$ python3 -q
>>> import numpy as np
>>> np.set_printoptions(suppress=True, linewidth=160)
>>> f = np.array([2, 5, 2, 2, 0, 4, 4, 1, 4, 3, 1, 5, 2, 4, 4, 0])
>>> M = np.array([np.roll(f, i) for i in range(16)])
>>> print(M)
[[2 5 2 2 0 4 4 1 4 3 1 5 2 4 4 0]
 [0 2 5 2 2 0 4 4 1 4 3 1 5 2 4 4]
 [4 0 2 5 2 2 0 4 4 1 4 3 1 5 2 4]
 [4 4 0 2 5 2 2 0 4 4 1 4 3 1 5 2]
 [2 4 4 0 2 5 2 2 0 4 4 1 4 3 1 5]
 [5 2 4 4 0 2 5 2 2 0 4 4 1 4 3 1]
 [1 5 2 4 4 0 2 5 2 2 0 4 4 1 4 3]
 [3 1 5 2 4 4 0 2 5 2 2 0 4 4 1 4]
 [4 3 1 5 2 4 4 0 2 5 2 2 0 4 4 1]
 [1 4 3 1 5 2 4 4 0 2 5 2 2 0 4 4]
 [4 1 4 3 1 5 2 4 4 0 2 5 2 2 0 4]
 [4 4 1 4 3 1 5 2 4 4 0 2 5 2 2 0]
 [0 4 4 1 4 3 1 5 2 4 4 0 2 5 2 2]
 [2 0 4 4 1 4 3 1 5 2 4 4 0 2 5 2]
 [2 2 0 4 4 1 4 3 1 5 2 4 4 0 2 5]
 [5 2 2 0 4 4 1 4 3 1 5 2 4 4 0 2]]
>>> vec = np.array([-3, -2, -1, 0, 3, -2, 3, 3, 0, -2, -1, 2, 3, 0, 1, 1])
>>> y = M @ vec
>>> b, lr = np.zeros(16), 1 / np.linalg.norm(M, 2) ** 2
>>> for i in range(30):
...     b -= lr * M.T @ (M @ b - y)
...     if i % 10 == 0: print(i, round(np.linalg.norm(M @ b - y), 1))
... 
0 54.5
10 31.7
20 20.9
>>> b.round(1)
array([-0.9,  0.4,  0.1,  0.6,  1.3, -2.1,  0.8,  2.3, -0.2, -0.1, -0.2,  0.9,  1.8, -1.6,  0.6,  1.2])
>>> T = np.stack([M, 2 * M, M[::-1]])
>>> T.shape
(3, 16, 16)
>>> np.einsum("bij,cij->bc", T, T)
array([[ 2512,  5024,  1824],
       [ 5024, 10048,  3648],
       [ 1824,  3648,  2512]])
>>> np.linalg.matrix_rank(T.reshape(3, -1))
np.int64(2)
>>> th = np.radians(180)
>>> r_ = np.eye(16)
>>> r_[0, 0] = r_[4, 4] = np.cos(th)
>>> r_[0, 4], r_[4, 0] = -np.sin(th), np.sin(th)
>>> A2 = M @ r_.T
>>> np.round(np.linalg.svd(M, compute_uv=False), 1), np.round(np.linalg.svd(A2, compute_uv=False), 1)
(array([43. , 12.4, 12.4,  8.5,  8.5,  6.6,  6.6,  6. ,  6. ,  5. ,  3.3,  3.3,  1.1,  1.1,  0.8,  0.8]), array([43. , 12.4, 12.4,  8.5,  8.5,  6.6,  6.6,  6. ,  6. ,  5. ,  3.3,  3.3,  1.1,  1.1,  0.8,  0.8]))
>>> np.abs(A2 - M).max(axis=0)
array([10.,  0.,  0.,  0., 10.,  0.,  0.,  0.,  0.,  0.,  0.,  0.,  0.,  0.,  0.,  0.])
>>> M @ np.ones(16)
array([43., 43., 43., 43., 43., 43., 43., 43., 43., 43., 43., 43., 43., 43., 43., 43.])
>>> M @ (-1.0) ** np.arange(16)
array([-5.,  5., -5.,  5., -5.,  5., -5.,  5., -5.,  5., -5.,  5., -5.,  5., -5.,  5.])
>>> q, V = np.linalg.qr(M[:, :11])[0], np.linalg.qr(M[:, 11:])[0]
>>> s = np.linalg.svd(q.T @ V, compute_uv=False)
>>> np.round(np.degrees(np.arccos(s.clip(0, 1))), 1)
array([ 4.4, 13. , 15.1, 20.9, 45.7])
>>> F = np.load("x.npy")
>>> F
array([[ 9., -5., -4., -3., -8.,  7., -7.,  4.,  9., -3.,  3.,  2.,  0.,  3.],
       [-2., -7.,  8.,  8.,  1., -3., -5.,  1.,  9., -4.,  2.,  0.,  3.,  2.],
       [-8., -4.,  9.,  3., -5.,  1., -2., -3.,  8.,  6.,  0.,  3.,  5.,  3.],
       [-5.,  4.,  0., -6., -2., -2., -5.,  9.,  2., -6.,  5.,  0.,  5.,  3.],
       [-5.,  0., -1.,  3.,  3., -5.,  6., -5., -3.,  7.,  5.,  5.,  4.,  5.],
       [ 5.,  5., -6.,  2.,  1.,  3., -6., -7., -6., -8.,  1.,  1.,  2.,  5.],
       [ 9., -8.,  2.,  3.,  8.,  2.,  1.,  6., -1.,  0.,  5.,  0.,  5.,  4.],
       [-4., -8.,  9.,  0., -9.,  3., -7., -5., -7., -6.,  3.,  1.,  4.,  0.],
       [-5., -7., -7.,  3., -8.,  3.,  6., -8.,  6.,  1.,  2.,  2.,  0.,  0.],
       [ 7., -7.,  7., -5., -8.,  7., -1., -4.,  3., -4.,  4.,  4.,  0.,  1.],
       [ 0.,  0.,  0.,  0.,  0.,  0.,  0.,  0.,  0.,  0., -5., -3., -3.,  2.],
       [ 0.,  0.,  0.,  0.,  0.,  0.,  0.,  0.,  0.,  0.,  2., -5., -4., -2.],
       [ 0.,  0.,  0.,  0.,  0.,  0.,  0.,  0.,  0.,  0.,  0., -3., -5.,  5.],
       [ 0.,  0.,  0.,  0.,  0.,  0.,  0.,  0.,  0.,  0., -3.,  4.,  5.,  1.]])
>>> A2 = F[0, 0] * F[1:] - np.outer(F[1:, 0], F[0])
>>> A2
array([[   0.,  -73.,   64.,   66.,   -7.,  -13.,  -59.,   17.,   99.,  -42.,   24.,    4.,   27.,   24.],
       [   0.,  -76.,   49.,    3., -109.,   65.,  -74.,    5.,  144.,   30.,   24.,   43.,   45.,   51.],
       [   0.,   11.,  -20.,  -69.,  -58.,   17.,  -80.,  101.,   63.,  -69.,   60.,   10.,   45.,   42.],
       [   0.,  -25.,  -29.,   12.,  -13.,  -10.,   19.,  -25.,   18.,   48.,   60.,   55.,   36.,   60.],
       [   0.,   70.,  -34.,   33.,   49.,   -8.,  -19.,  -83.,  -99.,  -57.,   -6.,   -1.,   18.,   30.],
       [   0.,  -27.,   54.,   54.,  144.,  -45.,   72.,   18.,  -90.,   27.,   18.,  -18.,   45.,    9.],
       [   0.,  -92.,   65.,  -12., -113.,   55.,  -91.,  -29.,  -27.,  -66.,   39.,   17.,   36.,   12.],
       [   0.,  -88.,  -83.,   12., -112.,   62.,   19.,  -52.,   99.,   -6.,   33.,   28.,    0.,   15.],
       [   0.,  -28.,   91.,  -24.,  -16.,   14.,   40.,  -64.,  -36.,  -15.,   15.,   22.,    0.,  -12.],
       [   0.,    0.,    0.,    0.,    0.,    0.,    0.,    0.,    0.,    0.,  -45.,  -27.,  -27.,   18.],
       [   0.,    0.,    0.,    0.,    0.,    0.,    0.,    0.,    0.,    0.,   18.,  -45.,  -36.,  -18.],
       [   0.,    0.,    0.,    0.,    0.,    0.,    0.,    0.,    0.,    0.,    0.,  -27.,  -45.,   45.],
       [   0.,    0.,    0.,    0.,    0.,    0.,    0.,    0.,    0.,    0.,  -27.,   36.,   45.,    9.]])
>>> print(np.flatnonzero(~A2.round(6).any(axis=1)))
[]
>>> print(np.linalg.matrix_rank(A2), np.linalg.matrix_rank(F))
13 14
